$ python -q
>>> import numpy as np
>>> np.set_printoptions(precision=3, suppress=True, linewidth=200, sign=" ")
>>> def tidy(a):
...     return np.round(a, 3) + 0
... 
>>> E = np.array([[-0.45, 1.08, 1.35],
...     [0.05, 1.64, 0.29],
...     [0.15, -3.0, -1.11],
...     [-0.3, 3.12, 1.5]])
>>> # looks like rank 2
>>> rk = np.linalg.matrix_rank(E)
>>> print(rk)
2
>>> null = np.linalg.svd(E)[2][rk:].T
>>> print([int(np.linalg.matrix_rank(np.delete(E, i, axis=0))) for i in range(4)])
[2, 2, 2, 2]
>>> print(tidy(null @ null.T))
[[ 0.844 -0.088  0.352]
 [-0.088  0.009 -0.037]
 [ 0.352 -0.037  0.147]]
>>> print(np.linalg.matrix_rank(E.T @ E), np.linalg.matrix_rank(E @ E.T))
2 2
>>> print(np.allclose(E @ null, 0))
True
>>> print([int(np.linalg.matrix_rank(E[:i])) for i in range(1, len(E) + 1)])
[1, 2, 2, 2]
>>> print([int(np.linalg.matrix_rank(E[:, :j + 1])) for j in range(3)])
[1, 2, 2]
>>> w1 = np.array([[2, 0], [-2, 0], [-1, 0]])
>>> beta = np.array([0, 8])
>>> H = np.maximum(E @ w1 + beta, 0)
>>> print((H > 0).astype(int))
[[ 0  1]
 [ 0  1]
 [ 1  1]
 [ 0  1]]
>>> W2 = np.array([[1, 1], [3, 0]])
>>> print(w1 @ W2)
[[ 2  2]
 [-2 -2]
 [-1 -1]]
>>> print(H @ W2)
[[ 24.     0.  ]
 [ 24.     0.  ]
 [ 31.41   7.41]
 [ 24.     0.  ]]
>>> M = np.array([[-1.0, 0.0, 0.0, -2.0, -2.0],
...     [0.0, -1.0, -2.0, 0.0, 0.0],
...     [0.0, -2.0, -1.0, 0.0, 0.0],
...     [-2.0, 0.0, 0.0, -1.0, -2.0],
...     [-2.0, 0.0, 0.0, -2.0, -1.0]])
>>> # 2 blocks once reordered
>>> left, sigma, VT = np.linalg.svd(M, full_matrices=False)
>>> print(tidy(np.sqrt((sigma ** 2).sum())), tidy(np.linalg.norm(M)))
6.083 6.083
>>> print(tidy(sigma))
[ 5.  3.  1.  1.  1.]
>>> print(np.allclose(left * sigma @ VT, M))
True
>>> print(tidy(np.cumsum(sigma ** 2) / np.sum(sigma ** 2)))
[ 0.676  0.919  0.946  0.973  1.   ]
>>> print(tidy(VT @ VT.T))
[[ 1.  0.  0.  0.  0.]
 [ 0.  1.  0.  0.  0.]
 [ 0.  0.  1.  0.  0.]
 [ 0.  0.  0.  1.  0.]
 [ 0.  0.  0.  0.  1.]]
>>> print(tidy(np.abs(VT[0])))
[ 0.577  0.     0.     0.577  0.577]
>>> w, evecs = np.linalg.eigh(M)
>>> print(tidy(evecs.T @ M @ evecs))
[[-5.  0.  0.  0.  0.]
 [ 0. -3.  0.  0.  0.]
 [ 0.  0.  1.  0.  0.]
 [ 0.  0.  0.  1.  0.]
 [ 0.  0.  0.  0.  1.]]
>>> print(np.unique(w.round(6) + 0, return_counts=True)[1])
[ 1  1  3]
>>> print(w.sum(), np.trace(M))
-5.0 -5.0
>>> print(tidy(np.linalg.svd(M, compute_uv=False)))
[ 5.  3.  1.  1.  1.]
>>> print(tidy(w))
[-5. -3.  1.  1.  1.]
>>> print(tidy(np.linalg.eigvalsh(M @ M)))
[  1.   1.   1.   9.  25.]
